In [1]: import numpy as np

In [2]: from numpy import linalg as LA

In [3]: np.set_printoptions(precision=3, suppress=True, linewidth=100, sign=" ")

In [4]: data = np.load("dump.npy")

In [5]: print(data)
[[ 0.025 -0.004 -0.009  0.042 -0.012 -0.031 -0.004  0.029]
 [ 2.023  3.012  0.985 -0.008  2.     2.011  2.015  3.022]
 [ 1.986  2.999  0.996 -0.002  1.983  2.002  1.959  3.008]]

In [6]: Uu, s, Vh = LA.svd(data)

In [7]: print(np.argmax(s[:-1] / (s[1:] + 1e-6)) + 1)
1

In [8]: print(s)
[ 8.374  0.067  0.037]

In [9]: other = Uu[:, :1] @ np.diag(s[:1]) @ Vh[:1]

In [10]: print(other.round(3) + 0)
[[ 0.001  0.002  0.001  0.     0.001  0.001  0.001  0.002]
 [ 2.013  3.019  0.995 -0.005  2.     2.015  1.996  3.028]
 [ 1.996  2.992  0.986 -0.005  1.983  1.998  1.978  3.002]]

In [11]: print(round(float(np.abs(data - other).max()), 3))
0.042

In [12]: G = data.T @ data

In [13]: print(LA.matrix_rank(G))
3

In [14]: print(np.diag(G))
[  8.037  18.066   1.962   0.002   7.932   8.053   7.898  18.181]

In [15]: J = np.load("arr.npy")

In [16]: print(J)
[[ 25.   8. -14.  14.]
 [-32. -13.  16. -16.]
 [  0.   0.  -5.   0.]
 [-28.  -8.  12. -17.]]

In [17]: print(np.poly(J))
[   1.   10.   16.  -90. -225.]

In [18]: print(round(LA.det(2 * J), 3), np.round(LA.det(J), 3))
-3600.0 -225.0

In [19]: print(np.round(LA.det(J.T), 3))
-225.0

In [20]: print(LA.matrix_rank(J, rtol=0.1))
1

In [21]: print(round(LA.norm(J, 2) / LA.norm(J), 3))
0.995

In [22]: x = np.array([1, 0, 0, 1])

In [23]: print(J @ np.ones(4))
[ 33. -45.  -5. -41.]

In [24]: print((J * x).sum(axis=1))
[ 39. -48.   0. -45.]

In [25]: print(J @ np.eye(4)[2])
[-14.  16.  -5.  12.]

In [26]: print(J @ x)
[ 39. -48.   0. -45.]

In [27]: print(LA.norm(J @ x) <= LA.norm(J, 2) * LA.norm(x) + 1e-9)
True

In [28]: print([round(float(x), 3) for x in LA.svd(data, compute_uv=False)[:3]])
[8.374, 0.067, 0.037]

In [29]: print(np.argsort(-LA.norm(data, axis=0).round(6), kind="stable")[:3])
[ 7  1  5]

In [30]: print(LA.matrix_rank(data, rtol=0.1))
1

In [31]: other = np.array([[0], [-3], [3]])

In [32]: Z = np.array([[1, 3, 0, 2, 3]])

In [33]: arr = other @ Z

In [34]: print(arr)
[[ 0  0  0  0  0]
 [-3 -9  0 -6 -9]
 [ 3  9  0  6  9]]

In [35]: Uu, s, Vh = LA.svd(arr)

In [36]: evecs = Vh[:(s > 1e-8).sum()]

In [37]: rng = np.random.default_rng(7634)

In [38]: x = arr[0] + -2 * arr[2] + rng.integers(2) * np.eye(5)[2]

In [39]: print(x)
[ -6. -18.   1. -12. -18.]

In [40]: print(np.diag(evecs.T @ evecs))
[ 0.043  0.391  0.     0.174  0.391]

In [41]: print(np.round(LA.norm(x - evecs.T @ evecs @ x), 3))
1.0

In [42]: print(np.allclose(evecs.T @ evecs @ x, x))
False

In [43]: print(round(float(np.trace(LA.pinv(arr) @ arr)), 3))
1.0

In [44]: A = np.load("case12.npy")

In [45]: print(A)
[[-1.455 -4.155  1.943  1.167  1.086 -1.222 -3.004]
 [-4.155  4.351 -1.4   -0.921 -2.417 -1.629 -2.2  ]
 [ 1.943 -1.4   -2.698 -2.326  1.224 -1.502  2.238]
 [ 1.167 -0.921 -2.326 -2.608  1.302  0.018 -2.225]
 [ 1.086 -2.417  1.224  1.302 -4.387  3.05  -2.375]
 [-1.222 -1.629 -1.502  0.018  3.05  -0.46   1.196]
 [-3.004 -2.2    2.238 -2.225 -2.375  1.196 -0.744]]

In [46]: w, evecs = LA.eigh(A)

In [47]: print(np.round(evecs.T @ A @ evecs, 3) + 0)
[[-9.     0.     0.     0.     0.     0.     0.   ]
 [ 0.    -6.     0.     0.     0.     0.     0.   ]
 [ 0.     0.    -5.     0.     0.     0.     0.   ]
 [ 0.     0.     0.    -1.999  0.     0.     0.   ]
 [ 0.     0.     0.     0.     2.     0.     0.   ]
 [ 0.     0.     0.     0.     0.     4.     0.   ]
 [ 0.     0.     0.     0.     0.     0.     8.   ]]

In [48]: print(np.round(LA.eigvalsh(A + 5 * np.eye(7)), 3) + 0)
[-4.    -1.     0.     3.001  7.     9.    13.   ]

In [49]: print(LA.eigvalsh(A @ A))
[  3.997   3.999  15.998  25.002  36.006  63.999  81.008]

In [50]: print(np.all(LA.eigvalsh(A) > 0))
False

In [51]: print(round(float(LA.eigvalsh(A).min()), 3))
-9.0

In [52]: hat = np.triu(np.array([[1, 3, -3, 2], [3, -2, 3, -1], [-2, 2, 2, 0], [3, -2, 1, -1]]), 1) + np.eye(4)

In [53]: other = hat @ J @ LA.inv(hat)

In [54]: print(np.trace(other), np.trace(J))
-10.0 -10.0

In [55]: print(LA.norm(A, axis=1))
[ 6.018  7.235  5.214  4.59   6.664  4.165  5.608]

In [56]: print(round(LA.norm(A[1], 1), 3), round(LA.norm(A[1], np.inf), 3))
17.073 4.351

In [57]: print(np.round(LA.norm(A) ** 2 / LA.norm(A, 2) ** 2, 3))
2.839

In [58]: print(LA.norm(A, axis=1).argmax())
1

In [59]: print(round(LA.norm(A[1] - A[2]), 3))
10.339
